$ python3 -q
>>> import numpy as np
>>> import numpy.linalg as la
>>> np.set_printoptions(precision=1, suppress=True, linewidth=200)
>>> M2 = np.array([[1, -3, 1, -2, -3],
...     [-1, 0, 2, -2, -2],
...     [2, -2, -3, 1, -1],
...     [0, 0, -3, -3, -3],
...     [0, 2, 3, 3, 0]])
>>> J = np.triu(M2, 1)
>>> J
array([[ 0, -3,  1, -2, -3],
       [ 0,  0,  2, -2, -2],
       [ 0,  0,  0,  1, -1],
       [ 0,  0,  0,  0, -3],
       [ 0,  0,  0,  0,  0]])
>>> left, sigma, Vh = la.svd(J)
>>> np.argmax(sigma[:-1] / (sigma[1:] + 1e-6)) + 1
np.int64(4)
>>> sigma
array([5.9, 2.4, 2.1, 0.6, 0. ])
>>> M2 = left[:, :4] @ np.diag(sigma[:4]) @ Vh[:4]
>>> la.matrix_rank(M2)
np.int64(4)
>>> M2.round(1) + 0
array([[ 0., -3.,  1., -2., -3.],
       [ 0.,  0.,  2., -2., -2.],
       [ 0.,  0.,  0.,  1., -1.],
       [ 0.,  0.,  0.,  0., -3.],
       [ 0.,  0.,  0.,  0.,  0.]])
>>> round(la.norm(J - M2, 2), 1), sigma[4]
(np.float64(0.0), np.float64(0.0))
>>> la.matrix_rank(J, rtol=0.05)
np.int64(4)
>>> th = np.radians(120)
>>> R = np.eye(5)
>>> R[3, 3] = R[1, 1] = np.cos(th)
>>> R[3, 1], R[1, 3] = -np.sin(th), np.sin(th)
>>> R
array([[ 1. ,  0. ,  0. ,  0. ,  0. ],
       [ 0. , -0.5,  0. ,  0.9,  0. ],
       [ 0. ,  0. ,  1. ,  0. ,  0. ],
       [ 0. , -0.9,  0. , -0.5,  0. ],
       [ 0. ,  0. ,  0. ,  0. ,  1. ]])
>>> M2 = J @ R.T
>>> la.svd(J, compute_uv=False), la.svd(M2, compute_uv=False)
(array([5.9, 2.4, 2.1, 0.6, 0. ]), array([5.9, 2.4, 2.1, 0.6, 0. ]))
>>> np.allclose(J @ J.T, M2 @ M2.T)
True
>>> np.round(la.norm(J), 1)
np.float64(6.8)
>>> la.svd(J, compute_uv=False)
array([5.9, 2.4, 2.1, 0.6, 0. ])
>>> np.unravel_index(np.abs(J).argmax(), J.shape)
(np.int64(0), np.int64(1))
>>> J.shape
(5, 5)
>>> J.mean(axis=0)
array([ 0. , -0.6,  0.6, -0.6, -1.8])
>>> np.count_nonzero(J)
np.int64(10)
>>> G = J.T @ J
>>> (J @ J.T).shape
(5, 5)
>>> G
array([[ 0,  0,  0,  0,  0],
       [ 0,  9, -3,  6,  9],
       [ 0, -3,  5, -6, -7],
       [ 0,  6, -6,  9,  9],
       [ 0,  9, -7,  9, 23]])
>>> la.eigvalsh(G)[::-1]
array([35.3,  6. ,  4.4,  0.4,  0. ])
>>> la.matrix_rank(G)
np.int64(4)
>>> M2 = np.array([[1, -9, 8], [2, -9, 2]])
>>> W2 = np.kron(M2, J)
>>> W2.shape
(10, 15)
>>> W0 = np.load("case8.npy")
>>> W0
array([[0, 0, 0],
       [0, 4, 2],
       [0, 6, 3]])
>>> # 2 groups of indices that never mix
>>> left, sigma, Vh = la.svd(W0)
>>> np.argmax(sigma[:-1] / (sigma[1:] + 1e-6)) + 1
np.int64(1)
>>> sigma.round(1) + 0
array([8.1, 0. , 0. ])
>>> M2 = left[:, :1] @ np.diag(sigma[:1]) @ Vh[:1]
>>> M2
array([[0., 0., 0.],
       [0., 4., 2.],
       [0., 6., 3.]])
>>> round(float(la.norm(W0 - M2, 2)), 1), round(sigma[1], 1)
(0.0, np.float64(0.0))
>>> la.matrix_rank(M2)
np.int64(1)
>>> left, sigma, Vh = la.svd(W0)
>>> vecs = Vh[:(sigma > 1e-8).sum()]
>>> rng = np.random.default_rng(97)
>>> x0 = W0[2] + -2 * W0[1] + rng.integers(2) * np.eye(3)[1]
>>> x0
array([ 0., -2., -1.])
>>> np.allclose(vecs.T @ vecs @ x0, x0)
True
>>> round(float(la.norm(x0 - vecs.T @ vecs @ x0)), 1)
0.0
>>> f = np.array([-1, -2, 1, 0])
>>> A = np.array([np.roll(f, i) for i in range(4)])
>>> A
array([[-1, -2,  1,  0],
       [ 0, -1, -2,  1],
       [ 1,  0, -1, -2],
       [-2,  1,  0, -1]])
>>> la.matrix_power(A, 2)
array([[ 2,  4,  2, -4],
       [-4,  2,  4,  2],
       [ 2, -4,  2,  4],
       [ 4,  2, -4,  2]])
>>> np.allclose(A @ A.T, A.T @ A)
True
>>> (A - A.T) / 2
array([[ 0., -1.,  0.,  1.],
       [ 1.,  0., -1.,  0.],
       [ 0.,  1.,  0., -1.],
       [-1.,  0.,  1.,  0.]])
>>> np.round(la.det(A), 1)
np.float64(-32.0)
>>> A @ A
array([[ 2,  4,  2, -4],
       [-4,  2,  4,  2],
       [ 2, -4,  2,  4],
       [ 4,  2, -4,  2]])
>>> np.allclose(A, A.T)
False
>>> f = np.array([2, 3, 4, 9])
>>> M2 = A + np.outer(f, np.eye(4)[0])
>>> la.matrix_rank(M2 - A)
np.int64(1)
>>> round(float(la.det(M2) / la.det(A)), 1), round(float(1 + la.solve(A, f)[0]), 1)
(-2.5, -2.5)
>>> np.round(np.trace(la.pinv(W0) @ W0), 1)
np.float64(1.0)
>>> np.allclose(W0[:-1].T @ la.lstsq(W0[:-1].T, W0[-1])[0], W0[-1])
True
>>> W0 @ la.pinv(W0) @ W0
array([[0., 0., 0.],
       [0., 4., 2.],
       [0., 6., 3.]])
>>> la.lstsq(W0[:-1].T, W0[-1])[2]
np.int32(1)
>>> arr = np.load("x.npy")
>>> arr
array([[ 0.3, -0.3,  0.7, -0.7],
       [ 0.5,  0.1,  1.7,  2.2],
       [-0.5,  0.2, -3.8,  2.4],
       [ 0.7,  0.5,  1.1, -0.6],
       [-1.3, -0.2, -1.2,  1.1],
       [-1.3,  0.2,  0.9, -2.1],
       [ 0.4,  0. , -7. , -2.3],
       [ 1.1, -0.1,  4.4,  1.1],
       [-0.9,  0.7,  4. , -1.6],
       [ 0.1, -0.4, -1.7,  2.3],
       [ 1.2, -0.2,  4. ,  3.8],
       [ 0. ,  0. ,  3.5,  0.3],
       [-1.6, -0.1,  3.7, -0.7],
       [-0.1,  0.5, -4.4, -0.4],
       [-0.3,  0.1, -0.4, -2.2],
       [ 0.5, -0.3,  0.6,  0.3],
       [ 0.8,  0.5, -5.4,  3.3],
       [-0.8, -0.1,  3.1,  1.7],
       [-0.1, -0.3, -2.5,  1.6],
       [ 0.7,  0. , -4.5, -0.2]])
>>> G = np.cov(arr, rowvar=False)
>>> la.eigvalsh(G)[::-1]
array([12.4,  3.5,  0.6,  0.1])
>>> np.round(np.polyfit(arr[:, 0], arr[:, 1], 1), 1) + 0
array([0., 0.])
>>> G.round(1) + 0
array([[ 0.7,  0. , -0.4,  0.5],
       [ 0. ,  0.1, -0.1, -0.1],
       [-0.4, -0.1, 12.4,  0.2],
       [ 0.5, -0.1,  0.2,  3.3]])
>>> np.argsort(-arr.std(axis=0).round(6), kind="stable")
array([2, 3, 0, 1])
>>> F = np.loadtxt("sample11.csv", delimiter=",")
>>> F
array([[-0.1,  0. ,  0. ,  0. ],
       [-0.5,  0.6,  0.8, -0.5],
       [-0.1, -0.8, -1. ,  0.9],
       [ 0.7, -0.9, -1. ,  0.9],
       [ 0.2, -0.4, -0.8,  0.4],
       [-0.7,  0.9,  1. , -0.9],
       [-0.7,  1. ,  1. , -1. ],
       [-0.5,  0.8,  1. , -0.8],
       [ 0.5, -0.8, -1. ,  0.9],
       [-0.1, -0.2, -0.6,  0.3],
       [-0.1,  0.3,  0.6, -0.3],
       [-0.1, -0.2, -0.6,  0.3],
       [-0.1,  0.3,  0.7, -0.3],
       [ 0.4, -0.9, -1. ,  0.9],
       [ 0.2,  0. ,  0.3, -0.1],
       [ 0.4,  0.1,  0.7, -0.3],
       [ 0. , -0.4, -0.8,  0.5],
       [ 0. ,  0.2,  0.4, -0.2],
       [-0.2,  0.8,  1. , -0.8],
       [-0.1,  0.2,  0.5, -0.2],
       [ 0. , -0.6, -0.9,  0.7],
       [ 0. ,  0.7,  1. , -0.8],
       [ 0.1,  0.9,  1. , -0.9]])
>>> Ac = F - F.mean(axis=0)
>>> vecs = la.svd(Ac)[2][:1]
>>> M2 = Ac - Ac @ vecs.T @ vecs
>>> np.round(np.diag(vecs.T @ vecs), 1) + 0
array([0. , 0.3, 0.4, 0.3])
>>> np.cov(Ac @ vecs.T, rowvar=False)
array(1.5)
>>> la.norm(M2, axis=1).round(6).argmax()
np.int64(15)
>>> M2.std(axis=0)
array([0.3, 0.1, 0.1, 0.1])
>>> dist = la.norm(F[:, None] - F[None], axis=-1)
>>> dist[17].round(6).argsort(kind="stable")[:4]
array([17, 19, 10, 14])
>>> np.unravel_index(dist.round(6).argmax(), dist.shape)
(np.int64(3), np.int64(6))
>>> dist[17]
array([0.5, 0.8, 2. , 2.2, 1.5, 1.4, 1.5, 1.2, 2.1, 1.2, 0.3, 1.2, 0.3, 2.1, 0.3, 0.5, 1.5, 0. , 1.1, 0.1, 1.8, 1. , 1.2])
>>> la.norm(F, axis=1)
array([0.1, 1.2, 1.6, 1.8, 1. , 1.8, 1.9, 1.6, 1.6, 0.7, 0.7, 0.7, 0.8, 1.7, 0.4, 0.9, 1. , 0.5, 1.5, 0.6, 1.3, 1.5, 1.6])
>>> dist[:5, :5]
array([[0. , 1.2, 1.6, 1.8, 1. ],
       [1.2, 0. , 2.7, 3. , 2.2],
       [1.6, 2.7, 0. , 0.8, 0.7],
       [1.8, 3. , 0.8, 0. , 0.9],
       [1. , 2.2, 0.7, 0.9, 0. ]])
>>> proj = arr @ la.solve(arr.T @ arr, arr.T)
>>> np.round(proj @ arr[:, 1], 1) + 0
array([-0.3,  0.1,  0.2,  0.5, -0.2,  0.2,  0. , -0.1,  0.7, -0.4, -0.2,  0. , -0.1,  0.5,  0.1, -0.3,  0.5, -0.1, -0.3,  0. ])
>>> np.round(la.eigvalsh(proj), 1) + 0
array([0., 0., 0., 0., 0., 0., 0., 0., 0., 0., 0., 0., 0., 0., 0., 0., 1., 1., 1., 1.])
>>> K = np.loadtxt("run16.csv", delimiter=",")
>>> K.round(1) + 0
array([[  5.7,  -0.9,  -4.1,  -4.1],
       [  4.4,  -2.8,  -2.2,  -2.2],
       [  3.7,  -4. ,  -1. ,  -1. ],
       [  6.9,   0.8,  -5.8,  -5.8],
       [  9.5,   4.8,  -9.8,  -9.8],
       [  7.6,   1.9,  -6.9,  -6.9],
       [  3. ,  -4.9,  -0.1,  -0.1],
       [  8.5,   3.2,  -8.2,  -8.2],
       [  2.7,  -5.4,   0.4,   0.4],
       [  3.3,  -4.5,  -0.5,  -0.5],
       [  6.4,   0. ,  -5. ,  -5. ],
       [  5.7,  -1. ,  -4. ,  -4. ],
       [  6.6,   0.3,  -5.3,  -5.3],
       [  2.2,  -6.2,   1.2,   1.2],
       [  3.5,  -4.2,  -0.8,  -0.8],
       [  3.3,  -4.6,  -0.4,  -0.4],
       [  3.6,  -4.1,  -0.9,  -0.9],
       [  5.7,  -1. ,  -4. ,  -4. ],
       [  6.2,  -0.2,  -4.8,  -4.8],
       [  4.6,  -2.6,  -2.4,  -2.4],
       [  5.9,  -0.7,  -4.3,  -4.3],
       [  2.5,  -5.7,   0.7,   0.7],
       [ -0.8, -10.8,   5.8,   5.8],
       [  4.3,  -3. ,  -2. ,  -2. ],
       [  6. ,  -0.6,  -4.4,  -4.4],
       [  4.2,  -3.1,  -1.9,  -1.9],
       [  4.1,  -3.4,  -1.6,  -1.6],
       [  3.2,  -4.7,  -0.3,  -0.3],
       [  6. ,  -0.6,  -4.4,  -4.4]])
>>> Ac = K - K.mean(axis=0)
>>> vecs = la.svd(Ac)[2][:2]
>>> M2 = Ac - Ac @ vecs.T @ vecs
>>> np.round((Ac @ vecs.T).std(axis=0), 1) + 0
array([5.8, 0. ])
>>> np.diag(vecs.T @ vecs)
array([1. , 0.3, 0.4, 0.4])
>>> W2 = K[[17, 5]].astype(float)
>>> for _ in range(6):
...     z = la.norm(K[:, None] - W2, axis=-1).argmin(axis=1)
...     W2 = np.array([K[z == j].mean(axis=0) for j in range(2)])
... 
>>> z
array([1, 0, 0, 1, 1, 1, 0, 1, 0, 0, 1, 1, 1, 0, 0, 0, 0, 1, 1, 0, 1, 0, 0, 0, 1, 0, 0, 0, 1])
>>> np.abs(W2[1] - W2[0]).argmax()
np.int64(1)
>>> W2
array([[ 3.2, -4.6, -0.4, -0.4],
       [ 6.7,  0.5, -5.5, -5.5]])
>>> W2[1] - W2[0]
array([ 3.4,  5.1, -5.1, -5.1])
>>> def softmax(z):
...     e = np.exp(z - z.max(axis=-1, keepdims=True))
...     return e / e.sum(axis=-1, keepdims=True)
... 
>>> np.round(softmax(W2[0] + -2), 1) + 0
array([0.9, 0. , 0. , 0. ])
>>> np.round(softmax(W2[0]), 1) + 0
array([0.9, 0. , 0. , 0. ])
>>> softmax(W2).sum(axis=1)
array([1., 1.])
>>> scores = W2 @ W2.T / np.sqrt(4)
>>> np.round(softmax(scores), 1) + 0
array([[1., 0.],
       [0., 1.]])
